$ python -q
>>> import numpy as np
>>> np.set_printoptions(precision=2, suppress=True, linewidth=160, legacy="1.25")
>>> rnd = lambda a: np.round(a, 2) + 0
>>> arr = np.loadtxt("arr.csv", delimiter=",")
>>> print(arr)
[[ 0.  0.  0.]
 [ 0.  0.  0.]
 [ 0.  0.  0.]
 [-1.  2. -1.]
 [ 0.  0.  0.]
 [ 0.  0.  1.]
 [ 2.  1.  3.]
 [ 1. -2.  2.]
 [ 0.  0.  0.]
 [ 3. -1.  5.]
 [ 2.  1.  3.]]
>>> ang = np.radians(72)
>>> r_ = np.eye(3)
>>> r_[2, 2] = r_[0, 0] = np.cos(ang)
>>> r_[2, 0], r_[0, 2] = -np.sin(ang), np.sin(ang)
>>> print(rnd(r_))
[[ 0.31  0.    0.95]
 [ 0.    1.    0.  ]
 [-0.95  0.    0.31]]
>>> B = arr @ r_.T
>>> print(rnd(np.linalg.svd(arr, compute_uv=False)), rnd(np.linalg.svd(B, compute_uv=False)))
[8.25 3.23 0.68] [8.25 3.23 0.68]
>>> print(np.allclose(arr @ arr.T, B @ B.T))
True
>>> print(rnd(B))
[[ 0.    0.    0.  ]
 [ 0.    0.    0.  ]
 [ 0.    0.    0.  ]
 [-1.26  2.    0.64]
 [ 0.    0.    0.  ]
 [ 0.95  0.    0.31]
 [ 3.47  1.   -0.98]
 [ 2.21 -2.   -0.33]
 [ 0.    0.    0.  ]
 [ 5.68 -1.   -1.31]
 [ 3.47  1.   -0.98]]
>>> basis = arr[[1, 10]].astype(float)
>>> for _ in range(5):
...     z = np.linalg.norm(arr[:, None] - basis, axis=-1).argmin(axis=1)
...     basis = np.array([arr[z == j].mean(axis=0) for j in range(2)])
... 
>>> print(z)
[0 0 0 0 0 0 1 0 0 1 1]
>>> print(rnd(basis[1] - basis[0]))
[2.33 0.33 3.42]
>>> B = np.c_[arr[:, :2] @ np.array([[2, 4], [0, 0]]), np.array([4, 3, -2, 5, 0, -4, 4, -5, 5, -5, 0])]
>>> print(B)
[[ 0.  0.  4.]
 [ 0.  0.  3.]
 [ 0.  0. -2.]
 [-2. -4.  5.]
 [ 0.  0.  0.]
 [ 0.  0. -4.]
 [ 4.  8.  4.]
 [ 2.  4. -5.]
 [ 0.  0.  5.]
 [ 6. 12. -5.]
 [ 4.  8.  0.]]
>>> print(rnd(np.linalg.norm(np.linalg.qr(arr)[0].T @ B, axis=0) ** 2 / ((B ** 2).sum(axis=0) + 1e-12)))
[1.   1.   0.58]
>>> print(np.linalg.matrix_rank(np.c_[arr, B]))
4
>>> print(np.linalg.matrix_rank(B))
2
>>> print(rnd(np.linalg.lstsq(arr, B[:, 0])[0]))
[2. 0. 0.]
>>> M = np.loadtxt("out1.csv", delimiter=",")
>>> print(rnd(M))
[[ 0.    0.    0.04  2.97 -1.13 -0.03 -0.99 -0.48  0.05 -0.03]
 [ 0.   -0.07  0.    0.62 -1.05 -0.1   0.11 -0.15  0.06  0.01]
 [ 0.01 -0.11 -0.02 -2.18 -0.41  0.1  -0.39  0.19  0.08  0.  ]
 [-0.01 -0.02  0.01  2.23 -0.4  -0.15  0.31  0.56  0.03 -0.03]
 [ 0.    0.02 -0.02  1.16  0.67 -0.13 -1.03 -0.08  0.12 -0.03]
 [ 0.    0.03 -0.02  3.31 -0.84 -0.34 -0.36 -0.04 -0.04 -0.02]
 [ 0.    0.01 -0.03 -1.86 -1.74 -0.27  0.45 -0.43 -0.04  0.  ]
 [ 0.   -0.04  0.02  5.14 -0.52 -0.07  0.07  0.25  0.01  0.  ]
 [ 0.    0.05  0.01  4.67  0.38  0.15  1.02 -0.12 -0.02  0.03]
 [ 0.   -0.02  0.01 -1.64  0.57  0.23  0.79 -0.09  0.12  0.  ]
 [ 0.01  0.08  0.    3.89  0.81  0.08  0.68 -0.45  0.    0.  ]
 [ 0.   -0.01 -0.02  1.84 -1.45 -0.09 -0.12 -0.14 -0.1   0.  ]
 [ 0.    0.01 -0.04 -0.75  1.46  0.15 -0.28  0.38 -0.1   0.  ]
 [ 0.01 -0.02  0.03  2.92 -0.6  -0.18  0.99 -0.24 -0.07  0.02]
 [ 0.    0.01  0.01  6.23 -1.28  0.14  0.5   0.31  0.03  0.01]
 [ 0.    0.    0.01 -1.47 -0.15  0.14  0.15 -0.2  -0.03 -0.01]
 [ 0.    0.   -0.01  3.23 -3.51  0.06  0.28  0.14  0.02  0.01]
 [ 0.    0.03  0.03  1.18 -0.77 -0.18  0.05  0.62 -0.06 -0.02]
 [-0.01 -0.06  0.01 -4.17  0.31  0.06  0.59 -0.71  0.03  0.01]
 [ 0.01  0.02 -0.02 -3.13 -1.48  0.07  0.7  -0.53 -0.1   0.01]
 [ 0.01 -0.01 -0.01  2.21  0.24 -0.03  0.68  0.01 -0.03  0.  ]
 [ 0.01  0.    0.06  3.69  0.04  0.17  0.7  -0.08 -0.08  0.01]
 [ 0.   -0.04 -0.03  0.25  1.79 -0.38 -1.75  0.54 -0.18  0.  ]
 [ 0.01  0.   -0.01 -0.82 -0.71 -0.1   0.59 -0.02  0.05 -0.01]
 [ 0.01 -0.02  0.01 -5.54 -1.67 -0.27 -1.56  0.87  0.05  0.  ]
 [ 0.   -0.01 -0.01  2.31 -1.82  0.03 -1.64  0.1   0.19  0.  ]
 [ 0.   -0.04  0.01 -1.44 -0.27 -0.17 -0.41 -0.37  0.05  0.  ]
 [ 0.   -0.01  0.03  1.65  1.82 -0.07 -0.26  0.35  0.03 -0.01]]
>>> x = np.array([-4, 4, 0, 9, -7, 8, -4, 4, -5, 1])
>>> rhs = M @ x
>>> print(rnd(np.linalg.solve(M.T @ M, M.T @ rhs)))
[-4.  4.  0.  9. -7.  8. -4.  4. -5.  1.]
>>> try:
...     np.linalg.solve(M, rhs)
... except np.linalg.LinAlgError as e:
...     print(repr(e))
... 
LinAlgError('Last 2 dimensions of the array must be square')
>>> print(rnd(np.linalg.lstsq(M, rhs)[0]))
[-4.  4.  0.  9. -7.  8. -4.  4. -5.  1.]
>>> rng = np.random.default_rng(756)
>>> rhs = rhs + 0.1 * rng.normal(size=28)
>>> print(rnd(rhs))
[ 36.22  10.48 -14.38  22.28   8.04  34.57 -10.06  50.    36.35 -21.28  25.86  26.27 -12.55  24.3   65.31 -12.29  53.39  17.39 -44.66 -21.6   15.31  31.51
  -3.42  -5.91 -30.96  39.87 -12.68   3.84]
>>> c, *_ = np.linalg.lstsq(M, rhs)
>>> print([round(float(np.linalg.norm(np.linalg.solve(M.T @ M + lam * np.eye(10), M.T @ rhs))), 2) for lam in (0, 1, 10, 100)])
[16.48, 12.26, 10.6, 6.93]
>>> print(rnd(M.T @ (rhs - M @ c)))
[0. 0. 0. 0. 0. 0. 0. 0. 0. 0.]
>>> print(rnd(c))
[-2.39  4.18 -0.01  9.   -6.99  7.93 -4.02  3.95 -4.7   1.38]
>>> print(c.round())
[-2.  4. -0.  9. -7.  8. -4.  4. -5.  1.]
>>> B = np.c_[M[:, :2] @ np.array([[-2, -2], [2, 0]]), np.array([0, -2, 2, -1, -2, -1, 0, -1, 0, -1, -2, 0, -1, -1, 1, 1, 2, 0, 1, 1, -1, -1, 2, -2, 2, -2, 1, 2])]
>>> print(rnd(B))
[[ 0.    0.    0.  ]
 [-0.13  0.   -2.  ]
 [-0.23 -0.01  2.  ]
 [-0.02  0.02 -1.  ]
 [ 0.03  0.   -2.  ]
 [ 0.06  0.01 -1.  ]
 [ 0.01  0.    0.  ]
 [-0.08  0.   -1.  ]
 [ 0.12  0.01  0.  ]
 [-0.05  0.   -1.  ]
 [ 0.13 -0.02 -2.  ]
 [-0.01  0.01  0.  ]
 [ 0.02  0.   -1.  ]
 [-0.06 -0.01 -1.  ]
 [ 0.01  0.    1.  ]
 [ 0.01  0.    1.  ]
 [-0.01 -0.01  2.  ]
 [ 0.05  0.    0.  ]
 [-0.12  0.01  1.  ]
 [ 0.01 -0.02  1.  ]
 [-0.03 -0.02 -1.  ]
 [-0.01 -0.01 -1.  ]
 [-0.07  0.    2.  ]
 [ 0.   -0.01 -2.  ]
 [-0.05 -0.01  2.  ]
 [-0.03  0.   -2.  ]
 [-0.1  -0.01  1.  ]
 [-0.02 -0.01  2.  ]]
>>> print(np.linalg.matrix_rank(np.c_[M, B]))
11
>>> u = np.array([9, 7, -2])
>>> print(rnd(np.polyval(u, M[9])))
[-1.99 -2.16 -1.95 10.8   4.95  0.09  9.14 -2.57 -1.03 -2.  ]
>>> print(rnd(np.convolve(M[9], u)))
[  0.02  -0.19  -0.1  -14.69  -6.36   9.37   7.58   4.24  -1.14   1.02  -0.24   0.  ]
>>> m1 = np.load("a.npy")
>>> print(m1)
[[ 1  1 -2  0  1 -2 -2 -1 -1 -1  2  1 -2  0 -1]
 [ 1  1 -2  0  1 -2 -2 -1 -1 -1  2  1 -2  0 -1]
 [-2 -2  4  0 -2  4  4  2  2  2 -4 -2  4  0  2]
 [ 0  0  0  0  0  0  0  0  0  0  0  0  0  0  0]
 [ 1  1 -2  0  1 -2 -2 -1 -1 -1  2  1 -2  0 -1]
 [-2 -2  4  0 -2  4  4  2  2  2 -4 -2  4  0  2]
 [-2 -2  4  0 -2  4  4  2  2  2 -4 -2  4  0  2]
 [-1 -1  2  0 -1  2  2  1  1  1 -2 -1  2  0  1]
 [-1 -1  2  0 -1  2  2  1  1  1 -2 -1  2  0  1]
 [-1 -1  2  0 -1  2  2  1  1  1 -2 -1  2  0  1]
 [ 2  2 -4  0  2 -4 -4 -2 -2 -2  4  2 -4  0 -2]
 [ 1  1 -2  0  1 -2 -2 -1 -1 -1  2  1 -2  0 -1]
 [-2 -2  4  0 -2  4  4  2  2  2 -4 -2  4  0  2]
 [ 0  0  0  0  0  0  0  0  0  0  0  0  0  0  0]
 [-1 -1  2  0 -1  2  2  1  1  1 -2 -1  2  0  1]]
>>> z = rng.permutation(15)
>>> print(z)
[ 0 11 12  6  2  5  9  3  7  4  8 13 14  1 10]
>>> B = m1[z][:, z]
>>> print(np.diag(B))
[1 1 4 4 4 4 1 0 1 1 1 0 1 1 4]
>>> print(np.trace(B))
28
>>> left, s, vt = np.linalg.svd(m1)
>>> vecs = vt[:(s > 1e-8).sum()]
>>> x = m1[10] + 2 * m1[13] + rng.integers(2) * np.eye(15)[0]
>>> print(x)
[ 2.  2. -4.  0.  2. -4. -4. -2. -2. -2.  4.  2. -4.  0. -2.]
>>> print(rnd(np.linalg.norm(x - vecs.T @ vecs @ x)))
0.0
>>> print(np.linalg.matrix_rank(np.vstack([m1, x])))
1
>>> print(rnd(np.diag(vecs.T @ vecs)))
[0.04 0.04 0.14 0.   0.04 0.14 0.14 0.04 0.04 0.04 0.14 0.04 0.14 0.   0.04]
>>> K = np.loadtxt("m.csv", delimiter=",")
>>> print(K)
[[ 2.  0.  0.  0.  0.  0.  0.  0.  0.  0.  0.  0.  0.  0.  0.]
 [ 0. -2.  0.  0.  0.  0.  0.  0.  0.  0.  0.  0.  0.  0.  0.]
 [ 0.  0.  2.  0.  0.  0.  0.  0.  0.  0.  0.  0.  0.  0.  0.]
 [ 0.  0.  0.  1.  0.  0.  0.  0.  0.  0.  0.  0.  0.  0.  0.]
 [ 0.  0.  0.  0.  2.  0.  0.  0.  0.  0.  0.  0.  0.  0.  0.]
 [ 0.  0.  0.  0.  0. -3.  0.  0.  0.  0.  0.  0.  0.  0.  0.]
 [ 0.  0.  0.  0.  0.  0.  2.  0.  0.  0.  0.  0.  0.  0.  0.]
 [ 0.  0.  0.  0.  0.  0.  0. -1.  0.  0.  0.  0.  0.  0.  0.]
 [ 0.  0.  0.  0.  0.  0.  0.  0.  3.  0.  0.  0.  0.  0.  0.]
 [ 0.  0.  0.  0.  0.  0.  0.  0.  0. -3.  0.  0.  0.  0.  0.]
 [ 0.  0.  0.  0.  0.  0.  0.  0.  0.  0. -1.  0.  0.  0.  0.]
 [ 0.  0.  0.  0.  0.  0.  0.  0.  0.  0.  0. -2.  0.  0.  0.]
 [ 0.  0.  0.  0.  0.  0.  0.  0.  0.  0.  0.  0.  3.  0.  0.]
 [ 0.  0.  0.  0.  0.  0.  0.  0.  0.  0.  0.  0.  0.  2.  0.]
 [ 0.  0.  0.  0.  0.  0.  0.  0.  0.  0.  0.  0.  0.  0.  3.]]
>>> print(np.linalg.matrix_rank(K - K[0, 0] * np.eye(15)))
10
>>> left, s = np.linalg.svd(K)
Traceback (most recent call last):
  File "<python-input-62>", line 1, in <module>
    left, s = np.linalg.svd(K)
    ^^^^^^^
ValueError: too many values to unpack (expected 2)
>>> left, s, vt = np.linalg.svd(K, full_matrices=False)
>>> print(rnd(np.cumsum(s ** 2) / np.sum(s ** 2)))
[0.12 0.24 0.36 0.47 0.59 0.64 0.7  0.75 0.8  0.86 0.91 0.96 0.97 0.99 1.  ]
>>> print(np.allclose(left * s @ vt, K))
True
>>> print((s > 1e-8).sum())
15
>>> print(rnd(s / s[0]))
[1.   1.   1.   1.   1.   0.67 0.67 0.67 0.67 0.67 0.67 0.67 0.33 0.33 0.33]
>>> print(left.shape, s.shape, vt.shape)
(15, 15) (15,) (15, 15)
>>> print(K[:, 14] @ K[:, 11])
0.0
>>> print(rnd(np.linalg.svd(K, compute_uv=False)))
[3. 3. 3. 3. 3. 2. 2. 2. 2. 2. 2. 2. 1. 1. 1.]
>>> W0 = np.load("data.npy")
>>> print(W0)
[[0 0 0 0 0 0 0 1 0]
 [0 0 0 0 0 0 1 0 0]
 [0 0 0 0 0 1 0 0 0]
 [0 2 0 0 0 0 0 0 0]
 [0 0 0 1 0 0 0 0 0]
 [2 0 0 0 0 0 0 0 0]
 [0 0 0 0 0 0 0 0 0]
 [0 0 0 0 0 0 0 0 1]
 [0 0 2 0 0 0 0 0 0]]
>>> print(rnd(np.sort(np.abs(np.linalg.eigvals(W0)))))
[0.   0.   0.   0.   1.32 1.32 1.32 1.32 1.32]
>>> print(np.trace(W0))
0
>>> print((W0 + W0.T) / 2)
[[0.  0.  0.  0.  0.  1.  0.  0.5 0. ]
 [0.  0.  0.  1.  0.  0.  0.5 0.  0. ]
 [0.  0.  0.  0.  0.  0.5 0.  0.  1. ]
 [0.  1.  0.  0.  0.5 0.  0.  0.  0. ]
 [0.  0.  0.  0.5 0.  0.  0.  0.  0. ]
 [1.  0.  0.5 0.  0.  0.  0.  0.  0. ]
 [0.  0.5 0.  0.  0.  0.  0.  0.  0. ]
 [0.5 0.  0.  0.  0.  0.  0.  0.  0.5]
 [0.  0.  1.  0.  0.  0.  0.  0.5 0. ]]
>>> print(np.linalg.matrix_power(W0, 2))
[[0 0 0 0 0 0 0 0 1]
 [0 0 0 0 0 0 0 0 0]
 [2 0 0 0 0 0 0 0 0]
 [0 0 0 0 0 0 2 0 0]
 [0 2 0 0 0 0 0 0 0]
 [0 0 0 0 0 0 0 2 0]
 [0 0 0 0 0 0 0 0 0]
 [0 0 2 0 0 0 0 0 0]
 [0 0 0 0 0 2 0 0 0]]
>>> assert W0 == W0.T
Traceback (most recent call last):
  File "<python-input-77>", line 1, in <module>
    assert W0 == W0.T
           ^^^^^^^^^^
ValueError: The truth value of an array with more than one element is ambiguous. Use a.any() or a.all()
>>> print(np.allclose(W0 @ W0.T, W0.T @ W0))
False
